$ python -q
>>> import numpy as np
>>> import numpy.linalg as la
>>> np.set_printoptions(precision=2, suppress=True, linewidth=140, legacy="1.25")
>>> data = -3 * np.eye(12) + np.eye(12, k=1)
>>> data
array([[-3.,  1.,  0.,  0.,  0.,  0.,  0.,  0.,  0.,  0.,  0.,  0.],
       [ 0., -3.,  1.,  0.,  0.,  0.,  0.,  0.,  0.,  0.,  0.,  0.],
       [ 0.,  0., -3.,  1.,  0.,  0.,  0.,  0.,  0.,  0.,  0.,  0.],
       [ 0.,  0.,  0., -3.,  1.,  0.,  0.,  0.,  0.,  0.,  0.,  0.],
       [ 0.,  0.,  0.,  0., -3.,  1.,  0.,  0.,  0.,  0.,  0.,  0.],
       [ 0.,  0.,  0.,  0.,  0., -3.,  1.,  0.,  0.,  0.,  0.,  0.],
       [ 0.,  0.,  0.,  0.,  0.,  0., -3.,  1.,  0.,  0.,  0.,  0.],
       [ 0.,  0.,  0.,  0.,  0.,  0.,  0., -3.,  1.,  0.,  0.,  0.],
       [ 0.,  0.,  0.,  0.,  0.,  0.,  0.,  0., -3.,  1.,  0.,  0.],
       [ 0.,  0.,  0.,  0.,  0.,  0.,  0.,  0.,  0., -3.,  1.,  0.],
       [ 0.,  0.,  0.,  0.,  0.,  0.,  0.,  0.,  0.,  0., -3.,  1.],
       [ 0.,  0.,  0.,  0.,  0.,  0.,  0.,  0.,  0.,  0.,  0., -3.]])
>>> rng = np.random.default_rng(69)
>>> idx = rng.permutation(12)
>>> Y = data[:, idx] * rng.choice([-1, 1], 12)
>>> Y
array([[ 0.,  0., -3., -0.,  1., -0.,  0.,  0.,  0.,  0., -0.,  0.],
       [ 0.,  0.,  0., -0., -3., -0.,  0.,  0.,  0.,  0., -0.,  1.],
       [ 0.,  0.,  0., -0.,  0., -0.,  0.,  0.,  0.,  0., -1., -3.],
       [ 0.,  0.,  0., -0.,  0., -0.,  1.,  0.,  0.,  0.,  3.,  0.],
       [ 0.,  0.,  0., -0.,  0., -1., -3.,  0.,  0.,  0., -0.,  0.],
       [ 0.,  0.,  0., -0.,  0.,  3.,  0.,  0.,  0.,  1., -0.,  0.],
       [ 0.,  0.,  0., -0.,  0., -0.,  0.,  0.,  1., -3., -0.,  0.],
       [ 0.,  0.,  0., -1.,  0., -0.,  0.,  0., -3.,  0., -0.,  0.],
       [ 0.,  0.,  0.,  3.,  0., -0.,  0.,  1.,  0.,  0., -0.,  0.],
       [ 1.,  0.,  0., -0.,  0., -0.,  0., -3.,  0.,  0., -0.,  0.],
       [-3.,  1.,  0., -0.,  0., -0.,  0.,  0.,  0.,  0., -0.,  0.],
       [ 0., -3.,  0., -0.,  0., -0.,  0.,  0.,  0.,  0., -0.,  0.]])
>>> left, _, VT = la.svd(data.T @ Y)
>>> np.round(left @ VT, 2) + 0
array([[ 0.,  0.,  1.,  0.,  0.,  0.,  0.,  0.,  0.,  0.,  0.,  0.],
       [ 0.,  0.,  0.,  0.,  1.,  0.,  0.,  0.,  0.,  0.,  0.,  0.],
       [ 0.,  0.,  0.,  0.,  0.,  0.,  0.,  0.,  0.,  0.,  0.,  1.],
       [ 0.,  0.,  0.,  0.,  0.,  0.,  0.,  0.,  0.,  0., -1.,  0.],
       [ 0.,  0.,  0.,  0.,  0.,  0.,  1.,  0.,  0.,  0.,  0.,  0.],
       [ 0.,  0.,  0.,  0.,  0., -1.,  0.,  0.,  0.,  0.,  0.,  0.],
       [ 0.,  0.,  0.,  0.,  0.,  0.,  0.,  0.,  0.,  1.,  0.,  0.],
       [ 0.,  0.,  0.,  0.,  0.,  0.,  0.,  0.,  1.,  0.,  0.,  0.],
       [ 0.,  0.,  0., -1.,  0.,  0.,  0.,  0.,  0.,  0.,  0.,  0.],
       [ 0.,  0.,  0.,  0.,  0.,  0.,  0.,  1.,  0.,  0.,  0.,  0.],
       [ 1.,  0.,  0.,  0.,  0.,  0.,  0.,  0.,  0.,  0.,  0.,  0.],
       [ 0.,  1.,  0.,  0.,  0.,  0.,  0.,  0.,  0.,  0.,  0.,  0.]])
>>> np.round(la.lstsq(data, Y)[0], 2) + 0
array([[ 0.,  0.,  1.,  0.,  0.,  0.,  0.,  0.,  0.,  0.,  0.,  0.],
       [ 0.,  0.,  0.,  0.,  1.,  0.,  0.,  0.,  0.,  0.,  0.,  0.],
       [ 0.,  0.,  0.,  0.,  0.,  0.,  0.,  0.,  0.,  0.,  0.,  1.],
       [ 0.,  0.,  0.,  0.,  0.,  0.,  0.,  0.,  0.,  0., -1.,  0.],
       [ 0.,  0.,  0.,  0.,  0.,  0.,  1.,  0.,  0.,  0.,  0.,  0.],
       [ 0.,  0.,  0.,  0.,  0., -1.,  0.,  0.,  0.,  0.,  0.,  0.],
       [ 0.,  0.,  0.,  0.,  0.,  0.,  0.,  0.,  0.,  1.,  0.,  0.],
       [ 0.,  0.,  0.,  0.,  0.,  0.,  0.,  0.,  1.,  0.,  0.,  0.],
       [ 0.,  0.,  0., -1.,  0.,  0.,  0.,  0.,  0.,  0.,  0.,  0.],
       [ 0.,  0.,  0.,  0.,  0.,  0.,  0.,  1.,  0.,  0.,  0.,  0.],
       [ 1.,  0.,  0.,  0.,  0.,  0.,  0.,  0.,  0.,  0.,  0.,  0.],
       [ 0.,  1.,  0.,  0.,  0.,  0.,  0.,  0.,  0.,  0.,  0.,  0.]])
